$ python3 -q
>>> import numpy as np
>>> np.set_printoptions(suppress=True, linewidth=120)
>>> J = np.loadtxt("data.csv", delimiter=",")
>>> print(J)
[[ -5.  -7.   3.   6.   2.]
 [  4.   5.   7. -15.  -5.]
 [ -9.  -1.  -5.  21.   7.]]
>>> M2 = J / np.sqrt((J ** 2).mean(axis=1, keepdims=True))
>>> print(M2[2].round(2))
[-0.82 -0.09 -0.46  1.92  0.64]
>>> print(np.round(np.linalg.norm(M2, axis=1), 2))
[2.24 2.24 2.24]
>>> G = J.T @ J
>>> print(G)
[[ 122.   64.   58. -279.  -93.]
 [  64.   75.   19. -138.  -46.]
 [  58.   19.   83. -192.  -64.]
 [-279. -138. -192.  702.  234.]
 [ -93.  -46.  -64.  234.   78.]]
>>> M = np.loadtxt("run3.csv", delimiter=",")
>>> print(M)
[[ 0.61  0.3  -0.29]
 [ 1.8  -0.48  0.11]
 [ 3.75 -1.7  -0.05]
 [ 0.11  0.36  0.17]
 [ 0.14  0.32  0.52]
 [-3.38  2.16  0.46]
 [ 2.15 -0.63  0.  ]
 [-1.79  0.63  0.15]
 [-4.76  2.3   0.11]]
>>> x = np.array([-1, 2, 2])
>>> h = np.maximum(M @ x, 0)
>>> print(np.round(np.maximum(M @ x, 0) - np.maximum(-M @ x, 0), 2))
[-0.59 -2.54 -7.25  0.95  1.54  8.62 -3.41  3.35  9.58]
>>> print(M * (h > 1e-9)[:, None])
[[ 0.    0.   -0.  ]
 [ 0.   -0.    0.  ]
 [ 0.   -0.   -0.  ]
 [ 0.11  0.36  0.17]
 [ 0.14  0.32  0.52]
 [-3.38  2.16  0.46]
 [ 0.   -0.    0.  ]
 [-1.79  0.63  0.15]
 [-4.76  2.3   0.11]]
>>> print(np.round(np.tanh(M @ x), 2))
[-0.53 -0.99 -1.    0.74  0.91  1.   -1.    1.    1.  ]
>>> print(np.round(M.T @ h, 2))
[-80.41  43.6    6.48]
